% python3 -q
>>> import numpy as np
>>> import numpy.linalg as la
>>> np.set_printoptions(suppress=True, linewidth=100)
>>> K = np.load("case2.npy")
>>> K
array([[5, 0, 0, 0, 0, 0, 0, 0, 0, 0],
       [0, 2, 0, 0, 0, 0, 0, 0, 0, 0],
       [0, 0, 0, 0, 0, 0, 0, 0, 0, 0],
       [0, 0, 0, 1, 0, 0, 0, 0, 0, 0],
       [0, 0, 0, 0, 0, 0, 0, 0, 0, 0],
       [0, 0, 0, 0, 0, 4, 0, 0, 0, 0],
       [0, 0, 0, 0, 0, 0, 4, 0, 0, 0],
       [0, 0, 0, 0, 0, 0, 0, 1, 0, 0],
       [0, 0, 0, 0, 0, 0, 0, 0, 5, 0],
       [0, 0, 0, 0, 0, 0, 0, 0, 0, 4]])
>>> K.reshape(2, -1)
array([[5, 0, 0, 0, 0, 0, 0, 0, 0, 0, 0, 2, 0, 0, 0, 0, 0, 0, 0, 0, 0, 0, 0, 0, 0, 0, 0, 0, 0, 0,
        0, 0, 0, 1, 0, 0, 0, 0, 0, 0, 0, 0, 0, 0, 0, 0, 0, 0, 0, 0],
       [0, 0, 0, 0, 0, 4, 0, 0, 0, 0, 0, 0, 0, 0, 0, 0, 4, 0, 0, 0, 0, 0, 0, 0, 0, 0, 0, 1, 0, 0,
        0, 0, 0, 0, 0, 0, 0, 0, 5, 0, 0, 0, 0, 0, 0, 0, 0, 0, 0, 4]])
>>> K.reshape(-1, 2)
array([[5, 0],
       [0, 0],
       [0, 0],
       [0, 0],
       [0, 0],
       [0, 2],
       [0, 0],
       [0, 0],
       [0, 0],
       [0, 0],
       [0, 0],
       [0, 0],
       [0, 0],
       [0, 0],
       [0, 0],
       [0, 0],
       [0, 1],
       [0, 0],
       [0, 0],
       [0, 0],
       [0, 0],
       [0, 0],
       [0, 0],
       [0, 0],
       [0, 0],
       [0, 0],
       [0, 0],
       [0, 4],
       [0, 0],
       [0, 0],
       [0, 0],
       [0, 0],
       [0, 0],
       [4, 0],
       [0, 0],
       [0, 0],
       [0, 0],
       [0, 0],
       [0, 1],
       [0, 0],
       [0, 0],
       [0, 0],
       [0, 0],
       [0, 0],
       [5, 0],
       [0, 0],
       [0, 0],
       [0, 0],
       [0, 0],
       [0, 4]])
>>> T = K.reshape(10, 2, -1)
>>> T[:, 0]
array([[5, 0, 0, 0, 0],
       [0, 2, 0, 0, 0],
       [0, 0, 0, 0, 0],
       [0, 0, 0, 1, 0],
       [0, 0, 0, 0, 0],
       [0, 0, 0, 0, 0],
       [0, 0, 0, 0, 0],
       [0, 0, 0, 0, 0],
       [0, 0, 0, 0, 0],
       [0, 0, 0, 0, 0]])
>>> T.transpose(1, 0, 2)
array([[[5, 0, 0, 0, 0],
        [0, 2, 0, 0, 0],
        [0, 0, 0, 0, 0],
        [0, 0, 0, 1, 0],
        [0, 0, 0, 0, 0],
        [0, 0, 0, 0, 0],
        [0, 0, 0, 0, 0],
        [0, 0, 0, 0, 0],
        [0, 0, 0, 0, 0],
        [0, 0, 0, 0, 0]],

       [[0, 0, 0, 0, 0],
        [0, 0, 0, 0, 0],
        [0, 0, 0, 0, 0],
        [0, 0, 0, 0, 0],
        [0, 0, 0, 0, 0],
        [4, 0, 0, 0, 0],
        [0, 4, 0, 0, 0],
        [0, 0, 1, 0, 0],
        [0, 0, 0, 5, 0],
        [0, 0, 0, 0, 4]]])
>>> vals, V = la.eigh(K)
>>> x0 = np.array([5, 5, -4, -3, 4, -5, 4, 4, -2, 2])
>>> V * np.maximum(vals, 0) @ V.T
array([[5., 0., 0., 0., 0., 0., 0., 0., 0., 0.],
       [0., 2., 0., 0., 0., 0., 0., 0., 0., 0.],
       [0., 0., 0., 0., 0., 0., 0., 0., 0., 0.],
       [0., 0., 0., 1., 0., 0., 0., 0., 0., 0.],
       [0., 0., 0., 0., 0., 0., 0., 0., 0., 0.],
       [0., 0., 0., 0., 0., 4., 0., 0., 0., 0.],
       [0., 0., 0., 0., 0., 0., 4., 0., 0., 0.],
       [0., 0., 0., 0., 0., 0., 0., 1., 0., 0.],
       [0., 0., 0., 0., 0., 0., 0., 0., 5., 0.],
       [0., 0., 0., 0., 0., 0., 0., 0., 0., 4.]])
>>> m1 = np.load("out9.npy")
>>> m1.round(3)
array([[0.25 , 0.083, 0.083, 0.167, 0.167, 0.083, 0.   , 0.   , 0.   , 0.   , 0.083, 0.083],
       [0.   , 0.214, 0.143, 0.   , 0.071, 0.   , 0.143, 0.   , 0.143, 0.143, 0.071, 0.071],
       [0.067, 0.   , 0.133, 0.133, 0.133, 0.067, 0.067, 0.   , 0.067, 0.133, 0.133, 0.067],
       [0.143, 0.071, 0.071, 0.071, 0.071, 0.071, 0.071, 0.143, 0.143, 0.143, 0.   , 0.   ],
       [0.1  , 0.1  , 0.1  , 0.   , 0.3  , 0.1  , 0.   , 0.   , 0.2  , 0.1  , 0.   , 0.   ],
       [0.067, 0.067, 0.067, 0.   , 0.133, 0.133, 0.133, 0.067, 0.133, 0.067, 0.133, 0.   ],
       [0.133, 0.067, 0.133, 0.133, 0.067, 0.067, 0.133, 0.067, 0.133, 0.   , 0.067, 0.   ],
       [0.133, 0.133, 0.067, 0.133, 0.   , 0.   , 0.067, 0.133, 0.   , 0.067, 0.133, 0.133],
       [0.125, 0.062, 0.   , 0.   , 0.125, 0.062, 0.125, 0.062, 0.188, 0.125, 0.062, 0.062],
       [0.071, 0.071, 0.143, 0.071, 0.   , 0.071, 0.071, 0.143, 0.143, 0.071, 0.   , 0.143],
       [0.125, 0.125, 0.125, 0.062, 0.062, 0.   , 0.125, 0.   , 0.   , 0.062, 0.188, 0.125],
       [0.143, 0.071, 0.   , 0.143, 0.143, 0.071, 0.   , 0.   , 0.143, 0.143, 0.071, 0.071]])
>>> u = np.array([-2, 2, 0, 2, -2, 1, -2, 0, 0, 0, -1, 0])
>>> A2 = m1 + np.outer(u, np.eye(12)[1])
>>> A2.round(3)
array([[ 0.25 , -1.917,  0.083,  0.167,  0.167,  0.083,  0.   ,  0.   ,  0.   ,  0.   ,  0.083,
         0.083],
       [ 0.   ,  2.214,  0.143,  0.   ,  0.071,  0.   ,  0.143,  0.   ,  0.143,  0.143,  0.071,
         0.071],
       [ 0.067,  0.   ,  0.133,  0.133,  0.133,  0.067,  0.067,  0.   ,  0.067,  0.133,  0.133,
         0.067],
       [ 0.143,  2.071,  0.071,  0.071,  0.071,  0.071,  0.071,  0.143,  0.143,  0.143,  0.   ,
         0.   ],
       [ 0.1  , -1.9  ,  0.1  ,  0.   ,  0.3  ,  0.1  ,  0.   ,  0.   ,  0.2  ,  0.1  ,  0.   ,
         0.   ],
       [ 0.067,  1.067,  0.067,  0.   ,  0.133,  0.133,  0.133,  0.067,  0.133,  0.067,  0.133,
         0.   ],
       [ 0.133, -1.933,  0.133,  0.133,  0.067,  0.067,  0.133,  0.067,  0.133,  0.   ,  0.067,
         0.   ],
       [ 0.133,  0.133,  0.067,  0.133,  0.   ,  0.   ,  0.067,  0.133,  0.   ,  0.067,  0.133,
         0.133],
       [ 0.125,  0.062,  0.   ,  0.   ,  0.125,  0.062,  0.125,  0.062,  0.188,  0.125,  0.062,
         0.062],
       [ 0.071,  0.071,  0.143,  0.071,  0.   ,  0.071,  0.071,  0.143,  0.143,  0.071,  0.   ,
         0.143],
       [ 0.125, -0.875,  0.125,  0.062,  0.062,  0.   ,  0.125,  0.   ,  0.   ,  0.062,  0.188,
         0.125],
       [ 0.143,  0.071,  0.   ,  0.143,  0.143,  0.071,  0.   ,  0.   ,  0.143,  0.143,  0.071,
         0.071]])
>>> la.matrix_rank(la.inv(A2) - la.inv(m1), tol=1e-8)
np.int64(1)
